In [1]: import numpy as np

In [2]: import numpy.linalg as la

In [3]: np.set_printoptions(precision=1, suppress=True, linewidth=140)

In [4]: def rnd(a):
   ...:     return np.round(a, 1) + 0
   ...: 

In [5]: feats = np.arange(18).reshape(3, 6) + 5

In [6]: print(feats)
[[ 5  6  7  8  9 10]
 [11 12 13 14 15 16]
 [17 18 19 20 21 22]]

In [7]: left, s, VT = la.svd(feats)

In [8]: evecs = VT[:(s > 1e-8).sum()]

In [9]: rng = np.random.default_rng(596)

In [10]: vec = feats[1] + -3 * feats[0] + rng.integers(2) * np.eye(6)[4]

In [11]: print(vec)
[ -4.  -6.  -8. -10. -11. -14.]

In [12]: print(la.matrix_rank(np.vstack([feats, vec])))
3

In [13]: print(np.allclose(evecs.T @ evecs @ vec, vec))
False

In [14]: th = np.radians(120)

In [15]: R = np.eye(6)

In [16]: R[2, 2] = R[1, 1] = np.cos(th)

In [17]: R[2, 1], R[1, 2] = -np.sin(th), np.sin(th)

In [18]: print(rnd(R))
[[ 1.   0.   0.   0.   0.   0. ]
 [ 0.  -0.5  0.9  0.   0.   0. ]
 [ 0.  -0.9 -0.5  0.   0.   0. ]
 [ 0.   0.   0.   1.   0.   0. ]
 [ 0.   0.   0.   0.   1.   0. ]
 [ 0.   0.   0.   0.   0.   1. ]]

In [19]: out = feats @ R.T

In [20]: print(rnd(np.abs(out - feats).max(axis=0)))
[ 0.  10.5 44.1  0.   0.   0. ]

In [21]: print(rnd(out))
[[  5.    3.1  -8.7   8.    9.   10. ]
 [ 11.    5.3 -16.9  14.   15.   16. ]
 [ 17.    7.5 -25.1  20.   21.   22. ]]

In [22]: print(np.allclose(la.norm(feats, axis=1), la.norm(out, axis=1)))
True

In [23]: print(rnd(la.det(R)), rnd(np.trace(R)))
1.0 3.0

In [24]: print(rnd(la.svd(feats, compute_uv=False)), rnd(la.svd(out, compute_uv=False)))
[61.3  2.5  0. ] [61.3  2.5  0. ]
